>>> import numpy as np
>>> from numpy import linalg as LA
>>> np.set_printoptions(precision=3, suppress=True, linewidth=160)
>>> J = np.loadtxt("sample4.csv", delimiter=",")
>>> J
array([[ 2., -3., -3.,  4., -6., -6.],
       [ 0.,  2., -3.,  0.,  4., -6.],
       [ 1.,  1., -1.,  2.,  2., -2.],
       [ 4., -6., -6.,  6., -9., -9.],
       [ 0.,  4., -6.,  0.,  6., -9.],
       [ 2.,  2., -2.,  3.,  3., -3.]])
>>> gram = J.T @ J
>>> gram
array([[ 25., -25., -35.,  40., -40., -56.],
       [-25.,  70.,  10., -40., 112.,  16.],
       [-35.,  10.,  95., -56.,  16., 152.],
       [ 40., -40., -56.,  65., -65., -91.],
       [-40., 112.,  16., -65., 182.,  26.],
       [-56.,  16., 152., -91.,  26., 247.]])
>>> LA.svd(J, compute_uv=False) ** 2
array([421.781, 243.867,  16.234,   1.31 ,   0.757,   0.05 ])
>>> t = np.radians(36)
>>> Rm = np.eye(6)
>>> Rm[2, 2] = Rm[5, 5] = np.cos(t)
>>> Rm[2, 5], Rm[5, 2] = -np.sin(t), np.sin(t)
>>> Rm
array([[ 1.   ,  0.   ,  0.   ,  0.   ,  0.   ,  0.   ],
       [ 0.   ,  1.   ,  0.   ,  0.   ,  0.   ,  0.   ],
       [ 0.   ,  0.   ,  0.809,  0.   ,  0.   , -0.588],
       [ 0.   ,  0.   ,  0.   ,  1.   ,  0.   ,  0.   ],
       [ 0.   ,  0.   ,  0.   ,  0.   ,  1.   ,  0.   ],
       [ 0.   ,  0.   ,  0.588,  0.   ,  0.   ,  0.809]])
>>> B = J @ Rm.T
>>> np.allclose(J @ J.T, B @ B.T)
True
>>> np.abs(B - J).max(axis=0)
array([0.   , 0.   , 6.436, 0.   , 0.   , 1.808])
>>> f, r1 = Rm[2], Rm[1]
>>> f @ f
np.float64(1.0)
>>> f @ r1
np.float64(0.0)
>>> p = (f @ r1) / (f @ f) * f
>>> np.outer(f, r1)
array([[ 0.   ,  0.   ,  0.   ,  0.   ,  0.   ,  0.   ],
       [ 0.   ,  0.   ,  0.   ,  0.   ,  0.   ,  0.   ],
       [ 0.   ,  0.809,  0.   ,  0.   ,  0.   ,  0.   ],
       [ 0.   ,  0.   ,  0.   ,  0.   ,  0.   ,  0.   ],
       [ 0.   ,  0.   ,  0.   ,  0.   ,  0.   ,  0.   ],
       [-0.   , -0.588, -0.   , -0.   , -0.   , -0.   ]])
>>> r1 - p
array([0., 1., 0., 0., 0., 0.])
>>> (r1 - p) @ f
np.float64(0.0)
>>> f, r1 = J[3], J[0]
>>> f @ r1
np.float64(176.0)
>>> p = (f @ r1) / (f @ f) * f
>>> round(LA.norm(f + r1) ** 2 + LA.norm(f - r1) ** 2, 3)
np.float64(792.0)
>>> p
array([ 2.462, -3.692, -3.692,  3.692, -5.538, -5.538])
>>> np.outer(f, r1)
array([[  8., -12., -12.,  16., -24., -24.],
       [-12.,  18.,  18., -24.,  36.,  36.],
       [-12.,  18.,  18., -24.,  36.,  36.],
       [ 12., -18., -18.,  24., -36., -36.],
       [-18.,  27.,  27., -36.,  54.,  54.],
       [-18.,  27.,  27., -36.,  54.,  54.]])
>>> r1 - p
array([-0.462,  0.692,  0.692,  0.308, -0.462, -0.462])
>>> LA.matrix_rank(np.outer(f, r1))
np.int64(1)
>>> F = np.array([[-3.0, -1.0, 0.0, 0.0, 0.0],
...     [-1.0, 2.0, -1.0, 0.0, 0.0],
...     [0.0, -1.0, 2.0, -1.0, 0.0],
...     [0.0, 0.0, -1.0, 2.0, -1.0],
...     [0.0, 0.0, 0.0, -1.0, 3.0]])
>>> F
array([[-3., -1.,  0.,  0.,  0.],
       [-1.,  2., -1.,  0.,  0.],
       [ 0., -1.,  2., -1.,  0.],
       [ 0.,  0., -1.,  2., -1.],
       [ 0.,  0.,  0., -1.,  3.]])
>>> # symmetric
>>> vec = np.array([2, 3, 0, 3, 2])
>>> rhs = F @ vec
>>> b, lr = np.zeros(5), 1 / LA.norm(F, 2) ** 2
>>> for i in range(30):
...     b -= lr * F.T @ (F @ b - rhs)
...     if i % 5 == 0: print(i, round(LA.norm(F @ b - rhs), 3))
... 
0 4.575
5 1.534
10 1.359
15 1.239
20 1.134
25 1.038
>>> b
array([ 2.198,  2.304, -1.234,  1.861,  1.542])
